In [1]: import numpy as np

In [2]: from numpy import linalg as LA

In [3]: np.set_printoptions(suppress=True, linewidth=200)

In [4]: def rd(a):
   ...:     return np.round(a, 2) + 0
   ...: 

In [5]: data = np.loadtxt("sample19.csv", delimiter=",")

In [6]: data
Out[6]: 
array([[ 2., -3.,  0.,  2.],
       [-3., -2.,  3., -3.],
       [ 2., -1., -1., -3.],
       [ 0., -3.,  1.,  2.]])

In [7]: vec = np.array([-1, 2, 3, 1])

In [8]: data * vec
Out[8]: 
array([[-2., -6.,  0.,  2.],
       [ 3., -4.,  9., -3.],
       [-2., -2., -3., -3.],
       [-0., -6.,  3.,  2.]])

In [9]: data @ np.ones(4)
Out[9]: array([ 1., -5., -3.,  0.])

In [10]: data @ (2 * vec)
Out[10]: array([-12.,  10., -20.,  -2.])

In [11]: (data @ vec).argmax()
Out[11]: np.int64(1)

In [12]: LA.norm(data @ vec) <= LA.norm(data, 2) * LA.norm(vec) + 1e-9
Out[12]: np.True_

In [13]: u = np.array([-3, 3, -2, 1])

In [14]: other = data + np.outer(u, np.eye(4)[1])

In [15]: other
Out[15]: 
array([[ 2., -6.,  0.,  2.],
       [-3.,  1.,  3., -3.],
       [ 2., -3., -1., -3.],
       [ 0., -2.,  1.,  2.]])

In [16]: LA.matrix_rank(other - data)
Out[16]: np.int64(1)

In [17]: q = data.astype(float).copy()

In [18]: for j in range(4):
    ...:     q[:, j] -= q[:, :j] @ (q[:, :j].T @ q[:, j])
    ...:     q[:, j] /= LA.norm(q[:, j])
    ...: 

In [19]: rd(q.T @ data)
Out[19]: 
array([[ 4.12, -0.49, -2.67,  1.7 ],
       [ 0.  ,  4.77, -1.95, -0.46],
       [ 0.  ,  0.  ,  0.3 , -1.21],
       [ 0.  ,  0.  ,  0.  ,  4.63]])

In [20]: rng = np.random.default_rng(44)

In [21]: lab = rng.integers(0, 2, 5)

In [22]: W0 = np.array([[1, -2, -3, -3, 2],
    ...:     [3, 1, -1, -3, -3],
    ...:     [1, 3, -2, 3, -3],
    ...:     [0, 1, -1, -1, 3],
    ...:     [0, 2, 2, 2, -1]]) * (lab[:, None] == lab)

In [23]: W0
Out[23]: 
array([[ 1,  0, -3,  0,  2],
       [ 0,  1,  0, -3,  0],
       [ 1,  0, -2,  0, -3],
       [ 0,  1,  0, -1,  0],
       [ 0,  0,  2,  0, -1]])

In [24]: other = W0 / np.sqrt((W0 ** 2).mean(axis=1, keepdims=True))

In [25]: W0 - W0.mean(axis=1, keepdims=True)
Out[25]: 
array([[ 1. ,  0. , -3. ,  0. ,  2. ],
       [ 0.4,  1.4,  0.4, -2.6,  0.4],
       [ 1.8,  0.8, -1.2,  0.8, -2.2],
       [ 0. ,  1. ,  0. , -1. ,  0. ],
       [-0.2, -0.2,  1.8, -0.2, -1.2]])

In [26]: rd(other[1])
Out[26]: array([ 0.  ,  0.71,  0.  , -2.12,  0.  ])

In [27]: cov = W0.T @ W0

In [28]: rd(LA.svd(W0, compute_uv=False) ** 2)
Out[28]: array([19.05, 13.64, 11.66,  0.34,  0.31])

In [29]: cov
Out[29]: 
array([[ 2,  0, -5,  0, -1],
       [ 0,  2,  0, -4,  0],
       [-5,  0, 17,  0, -2],
       [ 0, -4,  0, 10,  0],
       [-1,  0, -2,  0, 14]])

In [30]: LA.matrix_rank(cov)
Out[30]: np.int64(5)

In [31]: proj = np.triu(np.array([[0, 1, 1, 1, 1],
    ...:     [2, 3, 3, 0, 3],
    ...:     [3, 3, 1, 1, 2],
    ...:     [4, 4, 4, 0, 0],
    ...:     [3, 4, 0, 3, 0]]), 1) + np.eye(5)

In [32]: other = proj @ W0 @ LA.inv(proj)

In [33]: rd(np.poly(other))
Out[33]: array([  1.,   2.,  10.,  -5.,  16., -18.])

In [34]: np.trace(other), np.trace(W0)
Out[34]: (np.float64(-2.0), np.int64(-2))

In [35]: rd(LA.det(other))
Out[35]: np.float64(18.0)

In [36]: proj @ W0 - W0 @ proj
Out[36]: 
array([[  1.,   1.,  -1.,  -2.,   1.],
       [  3.,   0.,  -3.,   0., -15.],
       [  0.,   0.,   3.,   0.,   1.],
       [  0.,   0.,  -3.,   0.,  -3.],
       [  0.,   0.,   0.,  -2.,  -4.]])

In [37]: u, g = W0[2], W0[0]

In [38]: u @ g
Out[38]: np.int64(1)

In [39]: p = (u @ g) / (u @ u) * u

In [40]: rd(p)
Out[40]: array([ 0.07,  0.  , -0.14,  0.  , -0.21])

In [41]: rd((g - p) @ u)
Out[41]: np.float64(0.0)

In [42]: np.outer(u, g)
Out[42]: 
array([[ 1,  0, -3,  0,  2],
       [ 0,  0,  0,  0,  0],
       [-2,  0,  6,  0, -4],
       [ 0,  0,  0,  0,  0],
       [-3,  0,  9,  0, -6]])

In [43]: rd(g - p)
Out[43]: array([ 0.93,  0.  , -2.86,  0.  ,  2.21])

In [44]: J = np.diag(np.array([1, -3, -2, 0])) + 3 * np.eye(4, k=1) + 3 * np.eye(4, k=-1)

In [45]: J
Out[45]: 
array([[ 1.,  3.,  0.,  0.],
       [ 3., -3.,  3.,  0.],
       [ 0.,  3., -2.,  3.],
       [ 0.,  0.,  3.,  0.]])

In [46]: proj = np.triu(np.array([[1, 0, 3, 1], [1, 3, 2, 1], [2, 0, 0, 3], [2, 0, 2, 0]]), 1) + np.eye(4)

In [47]: other = proj @ J @ LA.inv(proj)

In [48]: rd(LA.det(other))
Out[48]: np.float64(108.0)

In [49]: other
Out[49]: 
array([[  1.,  12., -30.,  86.],
       [  3.,   3., -13.,  39.],
       [  0.,   3.,   1.,  -3.],
       [  0.,   0.,   3.,  -9.]])

In [50]: proj @ J - J @ proj
Out[50]: 
array([[  0.,   9., -12.,   5.],
       [  0.,   6.,  -4.,  -3.],
       [  0.,   0.,   3.,   3.],
       [  0.,   0.,   0.,  -9.]])

In [51]: q = J.astype(float).copy()

In [52]: for j in range(4):
    ...:     q[:, j] -= q[:, :j] @ (q[:, :j].T @ q[:, j])
    ...:     q[:, j] /= LA.norm(q[:, j])
    ...: 

In [53]: rd(q.T @ J)
Out[53]: 
array([[ 3.16, -1.9 ,  2.85,  0.  ],
       [ 0.  ,  4.84, -1.98,  1.86],
       [ 0.  ,  0.  ,  3.16, -0.73],
       [ 0.  ,  0.  ,  0.  ,  2.24]])

In [54]: rd(q.T @ q)
Out[54]: 
array([[1., 0., 0., 0.],
       [0., 1., 0., 0.],
       [0., 0., 1., 0.],
       [0., 0., 0., 1.]])

In [55]: ev, vecs = LA.eigvalsh(J)
Traceback (most recent call last):
  Cell In[55], line 1
    ev, vecs = LA.eigvalsh(J)
ValueError: too many values to unpack (expected 2)


In [56]: ev, vecs = LA.eigh(J)

In [57]: np.abs(vecs[:, -1]).round(6).argmax()
Out[57]: np.int64(0)

In [58]: rd(ev.sum()), np.trace(J)
Out[58]: (np.float64(-4.0), np.float64(-4.0))

In [59]: rd(vecs @ np.diag(ev) @ vecs.T)
Out[59]: 
array([[ 1.,  3.,  0.,  0.],
       [ 3., -3.,  3.,  0.],
       [ 0.,  3., -2.,  3.],
       [ 0.,  0.,  3.,  0.]])

In [60]: rd(vecs.T @ J @ vecs)
Out[60]: 
array([[-6.77,  0.  ,  0.  ,  0.  ],
       [ 0.  , -2.54,  0.  ,  0.  ],
       [ 0.  ,  0.  ,  1.77,  0.  ],
       [ 0.  ,  0.  ,  0.  ,  3.54]])

In [61]: rd(LA.eigvalsh(J @ J))
Out[61]: array([ 3.14,  6.46, 12.54, 45.86])

In [62]: rd(np.abs(vecs[:, -1]))
Out[62]: array([0.58, 0.49, 0.49, 0.42])

In [63]: np.unique(ev.round(6) + 0, return_counts=True)[1]
Out[63]: array([1, 1, 1, 1])
